$ ipython --no-banner

In [1]: import numpy as np

In [2]: np.set_printoptions(suppress=True, linewidth=140)

In [3]: m1 = np.arange(112).reshape(14, 8) + 3

In [4]: m1
Out[4]: 
array([[  3,   4,   5,   6,   7,   8,   9,  10],
       [ 11,  12,  13,  14,  15,  16,  17,  18],
       [ 19,  20,  21,  22,  23,  24,  25,  26],
       [ 27,  28,  29,  30,  31,  32,  33,  34],
       [ 35,  36,  37,  38,  39,  40,  41,  42],
       [ 43,  44,  45,  46,  47,  48,  49,  50],
       [ 51,  52,  53,  54,  55,  56,  57,  58],
       [ 59,  60,  61,  62,  63,  64,  65,  66],
       [ 67,  68,  69,  70,  71,  72,  73,  74],
       [ 75,  76,  77,  78,  79,  80,  81,  82],
       [ 83,  84,  85,  86,  87,  88,  89,  90],
       [ 91,  92,  93,  94,  95,  96,  97,  98],
       [ 99, 100, 101, 102, 103, 104, 105, 106],
       [107, 108, 109, 110, 111, 112, 113, 114]])

In [5]: np.abs(np.diag(np.linalg.qr(m1)[1])) > 1e-9
Out[5]: array([ True,  True, False, False, False, False, False, False])

In [6]: np.linalg.lstsq(m1[:-1].T, m1[-1])[2]
Out[6]: np.int32(2)

In [7]: np.unique(m1.round(6), axis=0).shape
Out[7]: (14, 8)

In [8]: print(np.round(m1 @ np.linalg.pinv(m1) @ m1, 2))
[[  3.   4.   5.   6.   7.   8.   9.  10.]
 [ 11.  12.  13.  14.  15.  16.  17.  18.]
 [ 19.  20.  21.  22.  23.  24.  25.  26.]
 [ 27.  28.  29.  30.  31.  32.  33.  34.]
 [ 35.  36.  37.  38.  39.  40.  41.  42.]
 [ 43.  44.  45.  46.  47.  48.  49.  50.]
 [ 51.  52.  53.  54.  55.  56.  57.  58.]
 [ 59.  60.  61.  62.  63.  64.  65.  66.]
 [ 67.  68.  69.  70.  71.  72.  73.  74.]
 [ 75.  76.  77.  78.  79.  80.  81.  82.]
 [ 83.  84.  85.  86.  87.  88.  89.  90.]
 [ 91.  92.  93.  94.  95.  96.  97.  98.]
 [ 99. 100. 101. 102. 103. 104. 105. 106.]
 [107. 108. 109. 110. 111. 112. 113. 114.]]
